$ python -q
>>> import numpy as np
>>> np.set_printoptions(precision=2, suppress=True, linewidth=160, sign=" ")
>>> J = np.load("mat.npy")
>>> print(J)
[[ 3.  1.  0.  0.  0.  0.  0.  0.  0.  0.]
 [ 0.  3.  1.  0.  0.  0.  0.  0.  0.  0.]
 [ 0.  0.  3.  1.  0.  0.  0.  0.  0.  0.]
 [ 0.  0.  0.  3.  1.  0.  0.  0.  0.  0.]
 [ 0.  0.  0.  0.  3.  1.  0.  0.  0.  0.]
 [ 0.  0.  0.  0.  0.  3.  1.  0.  0.  0.]
 [ 0.  0.  0.  0.  0.  0.  3.  1.  0.  0.]
 [ 0.  0.  0.  0.  0.  0.  0.  3.  1.  0.]
 [ 0.  0.  0.  0.  0.  0.  0.  0.  3.  1.]
 [ 0.  0.  0.  0.  0.  0.  0.  0.  0.  3.]]
>>> # triangular: eigenvalues sit on the diagonal
>>> u = np.array([2, 3, -1, 3, -2, -1, -3, -3, -2, 2])
>>> B = J + np.outer(u, np.eye(10)[4])
>>> print(B)
[[ 3.  1.  0.  0.  2.  0.  0.  0.  0.  0.]
 [ 0.  3.  1.  0.  3.  0.  0.  0.  0.  0.]
 [ 0.  0.  3.  1. -1.  0.  0.  0.  0.  0.]
 [ 0.  0.  0.  3.  4.  0.  0.  0.  0.  0.]
 [ 0.  0.  0.  0.  1.  1.  0.  0.  0.  0.]
 [ 0.  0.  0.  0. -1.  3.  1.  0.  0.  0.]
 [ 0.  0.  0.  0. -3.  0.  3.  1.  0.  0.]
 [ 0.  0.  0.  0. -3.  0.  0.  3.  1.  0.]
 [ 0.  0.  0.  0. -2.  0.  0.  0.  3.  1.]
 [ 0.  0.  0.  0.  2.  0.  0.  0.  0.  3.]]
>>> print(np.linalg.matrix_rank(np.linalg.inv(B) - np.linalg.inv(J), tol=1e-8))
1
>>> M = np.loadtxt("dump.csv", delimiter=",")
>>> print(M.round(2) + 0)
[[ 3.74 -0.58  0.64  0.54 -0.72 -0.44  0.3   0.79  0.1   0.12]
 [-0.58  3.46  0.78  0.62 -0.99 -0.41  0.    0.81 -0.56 -0.22]
 [ 0.64  0.78  3.67 -0.15 -0.08  0.27  0.11 -0.71 -0.21 -0.89]
 [ 0.54  0.62 -0.15  3.26  0.88 -0.26 -0.41  0.25  0.79  1.29]
 [-0.72 -0.99 -0.08  0.88  2.61 -1.4   0.38 -0.15 -0.46 -0.21]
 [-0.44 -0.41  0.27 -0.26 -1.4   3.45  0.36 -0.07  0.25  1.3 ]
 [ 0.3   0.    0.11 -0.41  0.38  0.36  3.11  0.15  0.52 -0.74]
 [ 0.79  0.81 -0.71  0.25 -0.15 -0.07  0.15  3.57 -0.08 -0.1 ]
 [ 0.1  -0.56 -0.21  0.79 -0.46  0.25  0.52 -0.08  4.17 -0.85]
 [ 0.12 -0.22 -0.89  1.29 -0.21  1.3  -0.74 -0.1  -0.85  1.96]]
>>> U, sv, vt = np.linalg.svd(M)
>>> print(np.argmax(sv[:-1] / (sv[1:] + 1e-6)) + 1)
8
>>> B = U[:, :8] @ np.diag(sv[:8]) @ vt[:8]
>>> print(round(float(np.linalg.norm(M - B) / np.linalg.norm(M)), 2))
0.0
>>> print(np.linalg.matrix_rank(B))
8
>>> print(np.round(np.abs(M - B).max(), 2))
0.0
>>> print(B.round(2) + 0)
[[ 3.74 -0.58  0.64  0.54 -0.72 -0.44  0.3   0.79  0.1   0.12]
 [-0.58  3.46  0.78  0.62 -0.99 -0.41  0.    0.81 -0.56 -0.22]
 [ 0.64  0.78  3.67 -0.15 -0.08  0.27  0.11 -0.71 -0.21 -0.89]
 [ 0.54  0.62 -0.15  3.26  0.88 -0.26 -0.41  0.25  0.79  1.29]
 [-0.72 -0.99 -0.08  0.88  2.61 -1.4   0.38 -0.15 -0.46 -0.21]
 [-0.44 -0.41  0.27 -0.26 -1.4   3.45  0.36 -0.07  0.25  1.3 ]
 [ 0.3   0.    0.11 -0.41  0.38  0.36  3.11  0.15  0.52 -0.74]
 [ 0.79  0.81 -0.71  0.25 -0.15 -0.07  0.15  3.57 -0.08 -0.1 ]
 [ 0.1  -0.56 -0.21  0.79 -0.46  0.25  0.52 -0.08  4.17 -0.85]
 [ 0.12 -0.22 -0.89  1.29 -0.21  1.3  -0.74 -0.1  -0.85  1.96]]
>>> print(np.unique(B.round(6), axis=0).shape)
(10, 10)
>>> print(np.allclose(B[:-1].T @ np.linalg.lstsq(B[:-1].T, B[-1])[0], B[-1]))
True
>>> print(np.round(np.trace(np.linalg.pinv(B) @ B), 2))
8.0
>>> print(round(float(M[3] @ M[7]), 2))
2.35
>>> print(round(np.linalg.norm(M, 1), 2), round(float(np.linalg.norm(M, np.inf)), 2))
8.44 8.44
>>> print(np.linalg.norm(M, axis=1).argmax())
8
>>> print(np.linalg.norm(M, axis=0))
[ 4.06  3.94  3.99  3.83  3.39  4.03  3.33  3.83  4.43  3.06]
>>> print(round(float(np.linalg.norm(M, 2)), 2))
5.0
>>> print(round(np.linalg.norm(M[3], 1), 2), round(np.linalg.norm(M[3], np.inf), 2))
8.44 3.26
>>> W0 = np.loadtxt("a.csv", delimiter=",")
>>> print(W0)
[[ 0.17  1.13  1.04  0.8   1.32 -0.34  1.46]
 [-1.35 -2.21 -1.4  -2.74 -2.7   0.01 -2.24]
 [ 0.69  1.77  0.58  1.72  1.35  0.34  1.24]
 [ 0.98  2.74  1.16  2.36  1.84  0.16  1.32]
 [ 0.22  0.4  -0.07 -0.04  0.62 -0.1   0.02]
 [ 0.3  -0.53  0.   -0.73 -1.11  0.56 -0.53]
 [ 0.   -0.59 -0.05 -0.68 -1.1  -0.25 -0.1 ]
 [-1.87 -2.24 -1.27 -2.38 -2.4  -0.21 -1.88]
 [ 0.87  1.1   0.45  0.73  0.94  0.21  1.98]
 [ 0.37 -0.21 -0.05 -0.39 -0.35 -0.28 -0.23]
 [ 2.48  3.77  1.71  4.08  4.49 -0.48  3.55]
 [-1.3  -2.31 -0.58 -2.26 -2.6   0.1  -1.73]
 [ 0.43  1.91  1.08  1.89  1.8  -0.06  1.21]
 [-0.71 -0.66 -0.53 -1.19 -0.84  0.27 -0.73]
 [ 1.44  2.05  0.99  1.57  1.74  0.04  2.09]
 [ 0.04  0.95  0.84  1.35  0.75  0.18  0.93]
 [-0.19 -1.15 -0.23 -0.5  -0.82  0.46 -1.14]
 [-0.43 -0.36  0.07 -0.48 -0.08 -0.1  -0.38]
 [-0.02  0.43  0.22  1.07  1.48  0.    1.64]
 [ 0.02  0.34 -0.16  0.79  0.1   0.1  -0.05]
 [-1.68 -2.87 -1.63 -2.33 -2.69 -0.22 -2.56]
 [-1.56 -2.66 -0.73 -2.63 -2.41 -0.03 -2.3 ]]
>>> B = np.c_[W0[:, :4] @ np.array([[0, 2, -1, 2], [1, 1, 0, -1], [-1, -2, 2, 1], [2, 1, 1, 1]]), np.array([2, 0, 3, 3, 3, 0, 2, 0, 2, 2, 0, 1, 3, 0, 1, 1, 1, 0, 0, 2, 3, 1])]
>>> print(B)
[[ 1.69  0.19  2.71  1.05  2.  ]
 [-6.29 -4.85 -4.19 -4.63  0.  ]
 [ 4.63  3.71  2.19  1.91  3.  ]
 [ 6.3   4.74  3.7   2.74  3.  ]
 [ 0.39  0.94 -0.4  -0.07  3.  ]
 [-1.99 -0.66 -1.03  0.4   0.  ]
 [-1.9  -1.17 -0.78 -0.14  2.  ]
 [-5.73 -5.82 -3.05 -5.15  0.  ]
 [ 2.11  2.67  0.76  1.82  2.  ]
 [-0.94  0.24 -0.86  0.51  2.  ]
 [10.22  9.39  5.02  6.98  0.  ]
 [-6.25 -6.01 -2.12 -3.13  1.  ]
 [ 4.61  2.5   3.62  1.92  3.  ]
 [-2.51 -2.21 -1.54 -2.48  0.  ]
 [ 4.2   4.52  2.11  3.39  1.  ]
 [ 2.81  0.7   2.99  1.32  1.  ]
 [-1.92 -1.57 -0.77  0.04  1.  ]
 [-1.39 -1.84  0.09 -0.91  0.  ]
 [ 2.35  1.02  1.53  0.82  0.  ]
 [ 2.08  1.49  0.45  0.33  2.  ]
 [-5.9  -5.3  -3.91 -4.45  3.  ]
 [-7.19 -6.95 -2.53 -3.82  1.  ]]
>>> print(np.linalg.norm(np.linalg.qr(W0)[0].T @ B, axis=0) ** 2 / ((B ** 2).sum(axis=0) + 1e-12))
[ 1.   1.   1.   1.   0.2]
>>> print(np.round(np.linalg.norm(B - W0 @ np.linalg.lstsq(W0, B)[0], axis=0), 2) + 0)
[ 0.   0.   0.   0.   7.5]
>>> print(np.round(np.linalg.lstsq(W0, B[:, 0])[0], 2) + 0)
[ 0.  1. -1.  2.  0.  0.  0.]
